>>> import numpy as np
>>> import numpy.linalg as la
>>> np.set_printoptions(precision=2, suppress=True, linewidth=200)
>>> def rd(a):
...     return np.round(a, 2) + 0
... 
>>> data = np.load("w.npy")
>>> data
array([[ 6, -3,  4, -2],
       [ 0,  6,  0,  4],
       [ 0,  0,  4, -2],
       [ 0,  0,  0,  4]])
>>> # triangular, det is the product of the diagonal
>>> print(np.poly(data))
[   1.  -20.  148. -480.  576.]
>>> rd(la.eigvals(data).sum().real)
np.float64(20.0)
>>> np.kron(np.eye(2, dtype=int), data)
array([[ 6, -3,  4, -2,  0,  0,  0,  0],
       [ 0,  6,  0,  4,  0,  0,  0,  0],
       [ 0,  0,  4, -2,  0,  0,  0,  0],
       [ 0,  0,  0,  4,  0,  0,  0,  0],
       [ 0,  0,  0,  0,  6, -3,  4, -2],
       [ 0,  0,  0,  0,  0,  6,  0,  4],
       [ 0,  0,  0,  0,  0,  0,  4, -2],
       [ 0,  0,  0,  0,  0,  0,  0,  4]])
>>> np.einsum("ij,ji->", data, data)
np.int64(104)
>>> rd(la.det(data[::-1]))
np.float64(576.0)
>>> other = data[0, 0] * data[1:] - np.outer(data[1:, 0], data[0])
>>> print(other)
[[  0  36   0  24]
 [  0   0  24 -12]
 [  0   0   0  24]]
>>> np.flatnonzero(~other.round(6).any(axis=1))
array([], dtype=int64)
>>> data[:, 0] / data[0, 0]
array([1., 0., 0., 0.])
>>> cov = other.T @ other
>>> rd(la.svd(other, compute_uv=False) ** 2)
array([2186.14,  701.47,  280.39])
>>> print((other @ other.T).shape)
(3, 3)
>>> rd(la.eigvalsh(cov)[::-1])
array([2186.14,  701.47,  280.39,    0.  ])
>>> print(np.trace(cov), (other ** 2).sum())
3168 3168
>>> np.allclose(cov, cov.T)
True
>>> np.diag(cov)
array([   0, 1296,  576, 1296])
>>> la.matrix_rank(cov)
np.int64(3)
>>> print(np.allclose(data @ data.T, data.T @ data))
False
>>> rd(np.abs(la.eigvals(data)).max())
np.float64(6.0)
>>> la.matrix_power(data, 3)
array([[ 216, -324,  304, -456],
       [   0,  216,    0,  304],
       [   0,    0,   64,  -96],
       [   0,    0,    0,   64]])
>>> K = np.loadtxt("run6.csv", delimiter=",")
>>> K
array([[ 3.,  2., -3.],
       [ 0.,  0.,  1.],
       [ 0.,  0.,  1.]])
>>> [round(float(x), 2) for x in la.svd(K, compute_uv=False)[:3]]
[4.78, 1.07, 0.0]
>>> la.cond(K) > 100
np.True_
>>> np.argsort(-la.norm(K, axis=0).round(6), kind="stable")[:3]
array([2, 0, 1])
>>> print(la.matrix_rank(K, rtol=0.1))
2
>>> W0 = np.load("test15.npy")
>>> W0
array([[-3. , -1.2, -0.1],
       [ 1. , -0.7, -1.5],
       [ 2. ,  0.1, -0.4],
       [ 0. , -0.1, -1.1]])
>>> Q, vecs = la.qr(W0[:, :1])[0], la.qr(W0[:, 1:])[0]
>>> sigma = la.svd(Q.T @ vecs, compute_uv=False)
>>> print(rd(la.norm(Q @ Q.T - vecs @ vecs.T, 2)))
1.0
>>> rd(np.degrees(np.arccos(sigma.clip(0, 1))))
array([30.1])
>>> x0 = np.array([2, 1, -2])
>>> a = np.maximum(W0 @ x0, 0)
>>> rd(a)
array([0. , 4.3, 4.9, 2.1])
>>> W0 * (a > 1e-9)[:, None]
array([[-0. , -0. , -0. ],
       [ 1. , -0.7, -1.5],
       [ 2. ,  0.1, -0.4],
       [ 0. , -0.1, -1.1]])
>>> rd(W0.T @ a)
array([ 14.1 ,  -2.73, -10.72])
>>> other = np.c_[W0[:, :1] @ np.array([[-1]]), np.array([2, -3, 3, 0])]
>>> other
array([[ 3.,  2.],
       [-1., -3.],
       [-2.,  3.],
       [ 0.,  0.]])
>>> rd(la.norm(other - W0 @ la.lstsq(W0, other)[0], axis=0))
array([0.  , 4.26])
>>> rd(la.norm(la.qr(W0)[0].T @ other, axis=0) ** 2 / ((other ** 2).sum(axis=0) + 1e-12))
array([1.  , 0.18])
>>> la.matrix_rank(other)
np.int64(2)
